$ ipython --no-banner

In [1]: import numpy as np

In [2]: from numpy import linalg as LA

In [3]: np.set_printoptions(precision=1, suppress=True, linewidth=120)

In [4]: E = np.array([[16, -16, -16, 8],
   ...:     [-16, 16, 16, -8],
   ...:     [-16, 16, 16, -8],
   ...:     [8, -8, -8, 4]])

In [5]: left, sig, Vh = LA.svd(E)

In [6]: V = Vh[:(sig > 1e-8).sum()]

In [7]: rng = np.random.default_rng(62205)

In [8]: vec = E[3] + -1 * E[2] + rng.integers(2) * np.eye(4)[0]

In [9]: vec
Out[9]: array([ 25., -24., -24.,  12.])

In [10]: LA.matrix_rank(np.vstack([E, vec]))
Out[10]: np.int64(2)

In [11]: np.diag(V.T @ V)
Out[11]: array([0.3, 0.3, 0.3, 0.1])

In [12]: rk = LA.matrix_rank(E)

In [13]: rk
Out[13]: np.int64(1)

In [14]: N = LA.svd(E)[2][rk:].T

In [15]: N.shape
Out[15]: (4, 3)

In [16]: print([int(LA.matrix_rank(E[:i])) for i in range(1, len(E) + 1)])
[1, 1, 1, 1]

In [17]: LA.matrix_rank(E.T @ E), LA.matrix_rank(E @ E.T)
Out[17]: (np.int64(1), np.int64(1))

In [18]: [int(LA.matrix_rank(E[:, :j + 1])) for j in range(4)]
Out[18]: [1, 1, 1, 1]

In [19]: def softmax(z):
    ...:     e = np.exp(z - z.max(axis=-1, keepdims=True))
    ...:     return e / e.sum(axis=-1, keepdims=True)
    ...: 

In [20]: np.round(softmax(E[1]), 1) + 0
Out[20]: array([0. , 0.5, 0.5, 0. ])

In [21]: print(np.round(softmax(10 * E[1]), 1) + 0)
[0.  0.5 0.5 0. ]

In [22]: scores = E @ E.T / np.sqrt(4)

In [23]: np.round(softmax(scores + np.triu(np.full(scores.shape, -np.inf), 1)), 1) + 0
Out[23]: 
array([[1. , 0. , 0. , 0. ],
       [0. , 1. , 0. , 0. ],
       [0. , 0.5, 0.5, 0. ],
       [1. , 0. , 0. , 0. ]])

In [24]: softmax(scores).round(6).argmax(axis=1)
Out[24]: array([0, 1, 1, 0])
